In [1]: import numpy as np

In [2]: from numpy import linalg as LA

In [3]: np.set_printoptions(precision=2, suppress=True, linewidth=120, legacy="1.25")

In [4]: def rd(a):
   ...:     return np.round(a, 2) + 0
   ...: 

In [5]: M = np.load("x.npy")

In [6]: print(M)
[[2 1 2 2 2 2 0]
 [0 2 2 1 1 0 0]
 [0 0 2 1 1 2 1]
 [0 0 0 0 2 2 2]
 [0 0 0 0 1 1 2]
 [0 0 0 0 0 0 0]
 [0 0 0 0 0 0 1]]

In [7]: print(rd(np.sort(LA.eigvals(M))))
[0. 0. 1. 1. 2. 2. 2.]

In [8]: print([int(LA.matrix_rank(LA.matrix_power(M, p))) for p in range(1, 8)])
[5, 5, 5, 5, 5, 5, 5]

In [9]: print(LA.matrix_rank(M - M[0, 0] * np.eye(7)))
6

In [10]: print(rd(LA.norm(M, 2) / LA.norm(M)))
0.82

In [11]: print(LA.matrix_rank(M, rtol=0.1))
5

In [12]: print(np.argsort(-LA.norm(M, axis=0).round(6), kind="stable")[:3])
[5 2 4]

In [13]: U, sv, Vt = LA.svd(M)

In [14]: V = Vt[:(sv > 1e-8).sum()]

In [15]: rng = np.random.default_rng(320)

In [16]: vec = M[5] + -2 * M[3] + rng.integers(2) * np.eye(7)[5]

In [17]: print(vec)
[ 0.  0.  0.  0. -4. -4. -4.]

In [18]: print(rd(np.diag(V.T @ V)))
[0.83 0.69 0.78 0.32 0.69 0.69 1.  ]

In [19]: print(LA.matrix_rank(np.vstack([M, vec])))
5

In [20]: print(rd(LA.norm(vec - V.T @ V @ vec)))
0.0

In [21]: print(np.allclose(V.T @ V @ vec, vec))
True
